% ipython --no-banner

In [1]: import numpy as np

In [2]: np.set_printoptions(precision=2, suppress=True, linewidth=140, legacy="1.25")

In [3]: E = np.load("out5.npy")

In [4]: print(E)
[[ 4.   2.  -8. ]
 [ 1.   3.2  0.6]
 [ 1.1  0.3 -0.2]
 [ 0.3 -0.3  1.3]
 [-0.8 -1.1 -0.5]
 [-1.1  0.6 -0.9]
 [-1.   0.8 -0.3]
 [ 1.5  0.3 -0.6]
 [ 0.   0.   0.4]
 [-0.7 -0.2  0.3]
 [ 0.8  0.3 -1.3]]

In [5]: Xc = E - E.mean(axis=0)

In [6]: U, sig, Vh = np.linalg.svd(Xc, full_matrices=False)

In [7]: print(np.linalg.matrix_rank(Xc))
3

In [8]: print(sig)
[8.87 3.6  2.47]

In [9]: W0 = np.loadtxt("dump.csv", delimiter=",")

In [10]: print(W0)
[[ 3.  0.  0.  0.  0.  0.]
 [-3. -2.  0.  0.  0.  0.]
 [ 3. -2.  0.  0.  0.  0.]
 [ 3.  1.  3. -1.  0.  0.]
 [-1.  3.  2. -1.  2.  0.]
 [-2. -1.  1. -3. -1.  3.]]

In [11]: u = np.array([0, 0])

In [12]: print(np.convolve(W0[0], u))
[0. 0. 0. 0. 0. 0. 0.]

In [13]: print(np.polyval(u, W0[0]))
[0. 0. 0. 0. 0. 0.]

In [14]: print(np.correlate(W0[0], W0[4], "full"))
[ 0.  6. -3.  6.  9. -3.  0.  0.  0.  0.  0.]

In [15]: mat = np.loadtxt("arr.csv", delimiter=",")

In [16]: print(mat)
[[  9.  27. -18.  27. -18.]
 [ -8. -24.  16. -24.  16.]]

In [17]: rk = np.linalg.matrix_rank(mat)

In [18]: print(rk)
1

In [19]: N = np.linalg.svd(mat)[2][rk:].T

In [20]: print(np.allclose(mat @ N, 0))
True

In [21]: print([int(np.linalg.matrix_rank(np.delete(mat, i, axis=0))) for i in range(2)])
[1, 1]

In [22]: print(np.round(mat @ N, 2) + 0)
[[0. 0. 0. 0.]
 [0. 0. 0. 0.]]

In [23]: print(N.shape)
(5, 4)

In [24]: print(np.linalg.matrix_rank(mat.T @ mat), np.linalg.matrix_rank(mat @ mat.T))
1 1

In [25]: print(np.linalg.lstsq(mat[:-1].T, mat[-1])[2])
1

In [26]: print(mat @ np.linalg.pinv(mat) @ mat)
[[  9.  27. -18.  27. -18.]
 [ -8. -24.  16. -24.  16.]]

In [27]: print(np.abs(np.diag(np.linalg.qr(mat)[1])) > 1e-9)
[ True False]

In [28]: U, sig, Vh = np.linalg.svd(mat)

In [29]: print(np.argmax(sig[:-1] / (sig[1:] + 1e-6)) + 1)
1

In [30]: out = U[:, :1] @ np.diag(sig[:1]) @ Vh[:1]

In [31]: print(np.round(np.abs(mat - out).max(), 2))
0.0

In [32]: print(np.linalg.matrix_rank(out))
1

In [33]: U, sig, Vh = np.linalg.svd(mat)

In [34]: evecs = Vh[:(sig > 1e-8).sum()]

In [35]: rng = np.random.default_rng(4162)

In [36]: x0 = mat[0] + -3 * mat[1] + rng.integers(2) * np.eye(5)[2]

In [37]: print(x0)
[ 33.  99. -66.  99. -66.]

In [38]: print(np.diag(evecs.T @ evecs))
[0.04 0.33 0.15 0.33 0.15]

In [39]: print(evecs.T @ evecs)
[[ 0.04  0.11 -0.07  0.11 -0.07]
 [ 0.11  0.33 -0.22  0.33 -0.22]
 [-0.07 -0.22  0.15 -0.22  0.15]
 [ 0.11  0.33 -0.22  0.33 -0.22]
 [-0.07 -0.22  0.15 -0.22  0.15]]

In [40]: print(np.linalg.matrix_rank(np.vstack([mat, x0])))
1
